$ python3 -q
>>> import numpy as np
>>> np.set_printoptions(suppress=True, linewidth=200)
>>> rd = lambda a: np.round(a, 1) + 0
>>> W0 = np.loadtxt("arr.csv", delimiter=",")
>>> W0
array([[ 0.7,  1.8, -1.9,  0.5, -0.1,  1. ,  0.5,  1.7,  0.5,  0.6, -0.7],
       [-1.1, -2.4,  2.3, -0.8,  0. , -1.7, -0.7, -2.6, -1. , -0.7,  0.9],
       [-0.2, -0.3,  0.2,  0. ,  0. , -0.2, -0.2, -0.3,  0.1, -0.1,  0.1],
       [-1.9, -5.9,  5.8, -2. ,  0. , -3.8, -2. , -6. , -1.9, -1.8,  2.1],
       [ 0.8,  2.4, -2.4,  0.9, -0.1,  1.7,  0.8,  2.5,  0.9,  0.7, -0.8],
       [ 0.2,  0.5, -0.4,  0.3,  0.1,  0.4,  0. ,  0.6,  0.2,  0.2, -0.1],
       [ 0.1,  0.2, -0.1,  0.3,  0.1,  0. ,  0.1,  0.3,  0. ,  0.2, -0.1],
       [-0.7, -2.1,  2.3, -0.4,  0. , -1.2, -0.6, -2.3, -0.8, -0.6,  0.7],
       [ 0. , -0.1,  0.4,  0. ,  0. , -0.2, -0.1, -0.2, -0.1,  0.1,  0.1],
       [ 0.5,  1.6, -1.5,  0.3,  0. ,  1.2,  0.5,  1.3,  0.6,  0.5, -0.6],
       [-0.7, -2.1,  2.1, -0.5, -0.1, -1.2, -0.6, -2.1, -0.7, -0.7,  0.7],
       [-0.9, -3. ,  2.8, -1.1, -0.1, -1.9, -1. , -2.9, -0.9, -1.1,  0.9],
       [-0.2, -0.4,  0.5, -0.1,  0.2, -0.3, -0.2, -0.4, -0.1, -0.3,  0.2],
       [ 0.2,  0.4, -0.3,  0. , -0.1,  0.2,  0.3,  0.2,  0.1, -0.1, -0.2],
       [ 0.9,  3. , -2.8,  1.1,  0.2,  2. ,  1.1,  2.8,  1.1,  1. , -1. ],
       [-0.6, -1.9,  1.9, -0.7, -0.1, -1.4, -0.8, -2. , -0.7, -0.7,  0.7],
       [-0.5, -1.7,  1.7, -0.6, -0.1, -0.9, -0.6, -1.7, -0.6, -0.6,  0.6],
       [-1.1, -3.3,  3.4, -1. , -0.2, -2. , -0.9, -3.1, -1.1, -1.1,  1. ],
       [-0.2, -0.3,  0.4,  0. ,  0. , -0.3, -0.1, -0.5, -0.1, -0.2,  0.1],
       [ 0.6,  1.7, -1.6,  0.3,  0.1,  1.1,  0.5,  1.9,  0.7,  0.5, -0.7],
       [-1. , -2.6,  2.7, -0.8,  0. , -1.7, -0.8, -2.6, -0.9, -0.9,  0.8],
       [ 0.3,  0.6, -0.6,  0.1, -0.2,  0.2,  0.3,  0.6,  0.2,  0.2, -0.3],
       [-0.7, -1.8,  1.9, -0.7,  0. , -1.2, -0.7, -1.7, -0.7, -0.5,  0.7],
       [ 0.3,  1.1, -1. ,  0.5, -0.2,  0.8,  0.4,  1.1,  0.3,  0.4, -0.4],
       [ 0.9,  2.6, -2.6,  0.9,  0.1,  1.7,  0.9,  2.6,  0.9,  0.9, -0.9],
       [-0.1, -0.2,  0. , -0.2,  0.2, -0.2, -0.2, -0.2, -0.4,  0. ,  0.1],
       [ 0.5,  1.2, -1.3,  0.3, -0.1,  0.9,  0.6,  1.4,  0.2,  0.4, -0.5],
       [ 0.8,  2. , -1.8,  0.6,  0.1,  1.1,  0.6,  1.8,  0.5,  0.6, -0.6],
       [ 2.2,  6.2, -6.4,  2.2, -0.1,  4.3,  2.1,  6.2,  2.1,  2.1, -2. ],
       [-0.1, -0.6,  0.3,  0. ,  0. , -0.5, -0.2, -0.3, -0.1, -0.3,  0.2],
       [ 0.4,  1.1, -1.3,  0.4, -0.1,  0.6,  0.5,  1.4,  0.4,  0.3, -0.3],
       [-1.6, -4.3,  4.2, -1.4,  0. , -2.9, -1.5, -4.6, -1.4, -1.4,  1.5],
       [ 0.1,  0.1,  0.2,  0. ,  0.2,  0.1, -0.2, -0.1, -0.1,  0.2,  0.2],
       [ 0.3,  1.1, -1.1,  0.4, -0.1,  0.6,  0.2,  0.9,  0.5,  0.5, -0.2],
       [ 0.1,  0.1, -0.2, -0.2,  0. ,  0. , -0.1, -0.2,  0.1,  0.1,  0.1],
       [ 1.3,  2.9, -3.1,  1.2,  0.1,  1.9,  0.8,  2.9,  0.9,  0.9, -1. ],
       [ 1.8,  5.3, -5.3,  1.8,  0. ,  3.5,  1.8,  5.5,  1.9,  1.7, -1.6],
       [-1.2, -3.7,  3.6, -1.2,  0.2, -2.4, -1.2, -3.9, -1.2, -1.4,  1.4],
       [ 0.2,  0.8, -0.7,  0.2, -0.2,  0.4,  0.4,  0.8,  0.1,  0.4, -0.3],
       [ 1.7,  4.9, -5.1,  1.7,  0.2,  3.4,  1.8,  5. ,  1.7,  1.8, -1.7]])
>>> Xs = W0 - W0.mean(axis=0)
>>> U, sig, vt = np.linalg.svd(Xs, full_matrices=False)
>>> rd(vt[0] * np.sign(vt[0, np.abs(vt[0]).argmax()]))
array([ 0.2,  0.5, -0.5,  0.2,  0. ,  0.3,  0.2,  0.5,  0.2,  0.2, -0.2])
>>> rd(sig ** 2 / (sig ** 2).sum())
array([1., 0., 0., 0., 0., 0., 0., 0., 0., 0., 0.])
>>> (np.sign(U[:, 0]) == np.sign(U[0, 0])).astype(int)
array([1, 0, 0, 0, 1, 1, 1, 0, 0, 1, 0, 0, 0, 1, 1, 0, 0, 0, 0, 1, 0, 1, 0, 1, 1, 0, 1, 1, 1, 0, 1, 0, 0, 1, 0, 1, 1, 0, 1, 1])
>>> np.abs(vt[0]).argmax()
np.int64(7)
>>> m1 = np.load("x.npy")
>>> m1
array([[-1. , -1. ,  1. , -0.9, -0.5, -0.5,  0.9],
       [ 0.9,  0. ,  0.1,  0.9,  1. ,  0.4, -0.9],
       [-0.9, -0.3,  1. , -0.8, -0.1, -1. , -1. ],
       [-0.4,  0.4, -1. ,  0.4,  0.2,  0.7,  0.8],
       [ 0.4,  0.5, -1. ,  0.9,  0.8,  1. ,  0.9],
       [-0.7, -0.1,  0.4,  0.2,  0.9, -1. , -0.9],
       [ 0.3, -0.8, -0.7,  1. ,  1. ,  0.9,  0.5],
       [-1. ,  1. , -1. , -1. , -1. , -1. ,  0.6],
       [ 1. , -0.2,  1. , -0.8, -1. ,  0.8, -0.6],
       [-1. , -0.6,  0.8, -0.7,  0.1, -1. , -0.7],
       [-0.4,  0.6,  0.7, -1. , -1. , -0.6,  0.7],
       [ 0.7, -0.9,  1. , -0.9, -1. ,  0.5,  0.4],
       [-0.5,  0.7, -1. ,  0.6,  0.8, -0.5, -0.4],
       [-0.7,  0.9, -1. ,  1. ,  0.9,  1. ,  1. ],
       [ 1. ,  1. , -0.9, -0.1, -1. ,  0.9,  0.6],
       [-0.9,  0.8, -0.7, -0.9, -1. , -0.9,  0. ],
       [-0.4,  0. , -0.9,  0.7,  0.9,  0.1,  0. ],
       [-0.9,  0.1, -1. , -0.2, -0.3,  0.2,  0.9],
       [ 1. ,  0.9, -0.1,  1. ,  1. , -0.6, -1. ],
       [ 0.1,  0.3, -0.9,  1. ,  1. , -0.5, -0.9],
       [ 0.3,  0.5, -0.8, -0.4, -0.9,  0.8,  0.9],
       [ 0.4,  0.9, -1. ,  0.5, -0.1,  0.7,  0.6],
       [ 0.5,  0. ,  0.1,  0.9,  1. , -0.7, -1. ],
       [ 1. ,  0.5,  1. , -0.8, -1. , -0.3, -1. ],
       [-1. , -1. ,  1. , -1. , -0.4, -1. , -1. ],
       [ 0.3,  0.7, -0.1, -0.5, -0.8, -0.3, -0.2],
       [-0.8,  0.8, -1. ,  0.1,  0. , -0.2,  0.5],
       [ 1. ,  0.9, -1. ,  0.9,  0.5,  1. ,  0.3],
       [ 0.9,  0.4, -0.6, -0.6, -1. ,  1. ,  1. ],
       [ 0.8,  0.9, -0.9, -1. , -1. ,  1. ,  1. ],
       [ 0.6,  0.6, -0.4, -0.4, -0.9,  0.7,  0.6],
       [ 0.9, -0.8,  1. ,  0.8,  1. ,  0. , -0.9],
       [ 1. ,  1. , -1. ,  0.7, -1. ,  1. ,  1. ],
       [ 1. , -0.9,  1. , -0.8, -1. ,  0.9, -0.3],
       [ 0.9,  1. , -1. ,  0.2, -0.9,  1. ,  0.9],
       [-0.9,  0.2, -1. ,  0.9,  1. , -0.9, -0.9],
       [-1. , -0.7, -0.8,  0.2,  0.7, -0.1,  0.8],
       [-0.6, -1. ,  1. , -0.7, -0.6,  0.9,  1. ]])
>>> U, sig, vt = np.linalg.svd(m1, full_matrices=False)
>>> rd(np.cumsum(sig ** 2) / np.sum(sig ** 2))
array([0.4, 0.7, 0.9, 1. , 1. , 1. , 1. ])
>>> U.shape, sig.shape, vt.shape
((38, 7), (7,), (7, 7))
>>> rd(U.T @ m1 @ vt.T)
array([[7.7, 0. , 0. , 0. , 0. , 0. , 0. ],
       [0. , 7.1, 0. , 0. , 0. , 0. , 0. ],
       [0. , 0. , 5.5, 0. , 0. , 0. , 0. ],
       [0. , 0. , 0. , 4.3, 0. , 0. , 0. ],
       [0. , 0. , 0. , 0. , 1.7, 0. , 0. ],
       [0. , 0. , 0. , 0. , 0. , 1.3, 0. ],
       [0. , 0. , 0. , 0. , 0. , 0. , 1. ]])
>>> rd(sig)
array([7.7, 7.1, 5.5, 4.3, 1.7, 1.3, 1. ])
>>> rd(vt @ vt.T)
array([[1., 0., 0., 0., 0., 0., 0.],
       [0., 1., 0., 0., 0., 0., 0.],
       [0., 0., 1., 0., 0., 0., 0.],
       [0., 0., 0., 1., 0., 0., 0.],
       [0., 0., 0., 0., 1., 0., 0.],
       [0., 0., 0., 0., 0., 1., 0.],
       [0., 0., 0., 0., 0., 0., 1.]])
>>> (sig > 1e-8).sum()
np.int64(7)
>>> rd(sig / sig[0])
array([1. , 0.9, 0.7, 0.6, 0.2, 0.2, 0.1])
